$ python -q
>>> import numpy as np
>>> np.set_printoptions(precision=3, suppress=True, linewidth=160)
>>> E = np.load("case14.npy")
>>> E
array([[ 0,  0,  1],
       [ 0,  0, -1],
       [ 0,  0,  0]])
>>> P = np.triu(np.array([[-2, -1, 1], [1, -1, -2], [-2, 0, 0]]), 1) + np.eye(3)
>>> out = P @ E @ np.linalg.inv(P)
>>> print(round(np.linalg.det(out), 3))
0.0
>>> P @ E - E @ P
array([[0., 0., 1.],
       [0., 0., 0.],
       [0., 0., 0.]])
>>> r = np.linalg.matrix_rank(E)
>>> r
np.int64(1)
>>> null = np.linalg.svd(E)[2][r:].T
>>> null.shape
(3, 2)
>>> np.linalg.matrix_rank(E.T @ E), np.linalg.matrix_rank(E @ E.T)
(np.int64(1), np.int64(1))
>>> [int(np.linalg.matrix_rank(np.delete(E, i, axis=0))) for i in range(3)]
[1, 1, 1]
>>> [int(np.linalg.matrix_rank(E[:, :j + 1])) for j in range(3)]
[0, 0, 1]
>>> print(null @ null.T)
[[1. 0. 0.]
 [0. 1. 0.]
 [0. 0. 0.]]
>>> [round(float(x), 3) for x in np.linalg.svd(E, compute_uv=False)[:3]]
[1.414, 0.0, 0.0]
>>> round(np.linalg.norm(E, 2) / np.linalg.norm(E), 3)
np.float64(1.0)
>>> print(np.linalg.cond(E) > 100)
True
>>> np.einsum("ij,ji->", E, E)
np.int64(0)
>>> np.round(np.linalg.eigvals(E).sum().real, 3)
np.float64(0.0)
>>> np.linalg.pinv(E)
array([[ 0. ,  0. ,  0. ],
       [ 0. ,  0. ,  0. ],
       [ 0.5, -0.5,  0. ]])
>>> np.linalg.svd(E, compute_uv=False)
array([1.414, 0.   , 0.   ])
>>> mat = np.array([[0.2, -0.4, 0.2],
...     [-1.1, -1.7, 0.4],
...     [0.8, -0.4, -0.2],
...     [1.8, 1.1, -0.4],
...     [0.7, -0.8, 0.3],
...     [-9.0, -11.0, 12.0],
...     [1.5, 0.9, -0.8],
...     [0.9, -0.9, -0.3],
...     [0.1, -0.1, -0.2],
...     [1.6, -0.8, -0.7],
...     [1.7, -0.1, 0.6],
...     [-1.2, 1.3, 1.2],
...     [0.3, -0.7, -0.1],
...     [-0.1, -0.6, 0.0],
...     [-0.4, -0.8, 1.7],
...     [-2.0, -1.3, 0.2],
...     [0.3, 0.6, -0.9],
...     [0.2, -0.6, -0.2],
...     [-0.5, -0.8, -0.1]])
>>> mat
array([[  0.2,  -0.4,   0.2],
       [ -1.1,  -1.7,   0.4],
       [  0.8,  -0.4,  -0.2],
       [  1.8,   1.1,  -0.4],
       [  0.7,  -0.8,   0.3],
       [ -9. , -11. ,  12. ],
       [  1.5,   0.9,  -0.8],
       [  0.9,  -0.9,  -0.3],
       [  0.1,  -0.1,  -0.2],
       [  1.6,  -0.8,  -0.7],
       [  1.7,  -0.1,   0.6],
       [ -1.2,   1.3,   1.2],
       [  0.3,  -0.7,  -0.1],
       [ -0.1,  -0.6,   0. ],
       [ -0.4,  -0.8,   1.7],
       [ -2. ,  -1.3,   0.2],
       [  0.3,   0.6,  -0.9],
       [  0.2,  -0.6,  -0.2],
       [ -0.5,  -0.8,  -0.1]])
>>> np.diff(mat, axis=0)
array([[ -1.3,  -1.3,   0.2],
       [  1.9,   1.3,  -0.6],
       [  1. ,   1.5,  -0.2],
       [ -1.1,  -1.9,   0.7],
       [ -9.7, -10.2,  11.7],
       [ 10.5,  11.9, -12.8],
       [ -0.6,  -1.8,   0.5],
       [ -0.8,   0.8,   0.1],
       [  1.5,  -0.7,  -0.5],
       [  0.1,   0.7,   1.3],
       [ -2.9,   1.4,   0.6],
       [  1.5,  -2. ,  -1.3],
       [ -0.4,   0.1,   0.1],
       [ -0.3,  -0.2,   1.7],
       [ -1.6,  -0.5,  -1.5],
       [  2.3,   1.9,  -1.1],
       [ -0.1,  -1.2,   0.7],
       [ -0.7,  -0.2,   0.1]])
>>> print(np.linalg.svd(mat, compute_uv=False))
[19.116  3.73   2.793]
>>> print(np.abs(mat).max())
12.0
>>> np.round(mat.sum(axis=1), 3) + 0
array([ 0. , -2.4,  0.2,  2.5,  0.2, -8. ,  1.6, -0.3, -0.2,  0.1,  2.2,  1.3, -0.5, -0.7,  0.5, -3.1,  0. , -0.6, -1.4])
>>> Xs = (mat - mat.mean(axis=0)) / mat.std(axis=0)
>>> Xs.std(axis=0)
array([1., 1., 1.])
>>> coef = np.linalg.lstsq(np.delete(Xs, 0, axis=1), Xs[:, 0])[0]
>>> round(1 - np.var(Xs[:, 0] - np.delete(Xs, 0, axis=1) @ coef), 3)
np.float64(0.867)
>>> out = np.c_[mat[:, :2] @ np.array([[-1, 1], [5, -1]]), np.array([0, -1, -2, 0, -1, 2, -2, 0, 0, 2, -2, 2, -1, -2, 1, 1, -2, 0, 0])]
>>> print(out)
[[ -2.2   0.6   0. ]
 [ -7.4   0.6  -1. ]
 [ -2.8   1.2  -2. ]
 [  3.7   0.7   0. ]
 [ -4.7   1.5  -1. ]
 [-46.    2.    2. ]
 [  3.    0.6  -2. ]
 [ -5.4   1.8   0. ]
 [ -0.6   0.2   0. ]
 [ -5.6   2.4   2. ]
 [ -2.2   1.8  -2. ]
 [  7.7  -2.5   2. ]
 [ -3.8   1.   -1. ]
 [ -2.9   0.5  -2. ]
 [ -3.6   0.4   1. ]
 [ -4.5  -0.7   1. ]
 [  2.7  -0.3  -2. ]
 [ -3.2   0.8   0. ]
 [ -3.5   0.3   0. ]]
>>> np.linalg.matrix_rank(out)
np.int64(3)
>>> np.linalg.matrix_rank(np.c_[mat, out])
np.int64(4)
>>> print(np.round(np.linalg.lstsq(mat, out[:, 0])[0], 3) + 0)
[-1.  5.  0.]
>>> print(np.round(np.linalg.norm(out - mat @ np.linalg.lstsq(mat, out)[0], axis=0), 3) + 0)
[0.    0.    5.199]
>>> np.linalg.norm(np.linalg.qr(mat)[0].T @ out, axis=0) ** 2 / ((out ** 2).sum(axis=0) + 1e-12)
array([1.  , 1.  , 0.27])
>>> labels = mat[:, 1] > np.median(mat[:, 1])
>>> f = mat[labels].mean(axis=0) - mat[~labels].mean(axis=0)
>>> np.round((((mat - mat.mean(axis=0)) @ f > 0) == labels).mean(), 3)
np.float64(0.632)
>>> labels.astype(int)
array([1, 0, 1, 1, 0, 0, 1, 0, 1, 0, 1, 1, 0, 0, 0, 0, 1, 0, 0])
>>> ((mat - mat.mean(axis=0)) @ f > 0).astype(int)
array([1, 0, 1, 1, 1, 0, 1, 1, 1, 1, 1, 1, 1, 1, 0, 0, 1, 1, 1])
>>> W0 = np.diag(10 * np.array([3, 3, 2])) + np.array([[1, 2, 2], [-2, 2, 1], [2, 2, 2]])
>>> W0
array([[31,  2,  2],
       [-2, 32,  1],
       [ 2,  2, 22]])
>>> f, v = W0[1], W0[2]
>>> f @ v
np.int64(82)
>>> pr = (f @ v) / (f @ f) * f
>>> v - pr
array([ 2.159, -0.55 , 21.92 ])
>>> round(float(np.linalg.norm(f + v) ** 2 + np.linalg.norm(f - v) ** 2), 3)
3042.0
>>> x = np.array([6, -5, -9])
>>> y = W0 @ x
>>> y
array([ 158, -181, -196])
>>> np.round(np.linalg.solve(W0, W0[:, 0]), 3) + 0
array([1., 0., 0.])
>>> np.linalg.solve(W0, y + W0[:, 1])
array([ 6., -4., -9.])
>>> np.linalg.solve(W0, y)
array([ 6., -5., -9.])
>>> print(np.linalg.eigvals(W0))
[21.381+0.j   31.81 +1.98j 31.81 -1.98j]
>>> np.kron(np.eye(2, dtype=int), W0)
array([[31,  2,  2,  0,  0,  0],
       [-2, 32,  1,  0,  0,  0],
       [ 2,  2, 22,  0,  0,  0],
       [ 0,  0,  0, 31,  2,  2],
       [ 0,  0,  0, -2, 32,  1],
       [ 0,  0,  0,  2,  2, 22]])
>>> np.einsum("ii->", W0)
np.int64(85)
>>> np.einsum("ij,ji->", W0, W0)
np.int64(2473)
>>> np.poly(W0)
array([     1.,    -85.,   2376., -21718.])
>>> round(float(np.linalg.det(2 * W0)), 3), round(float(np.linalg.det(W0)), 3)
(173744.0, 21718.0)
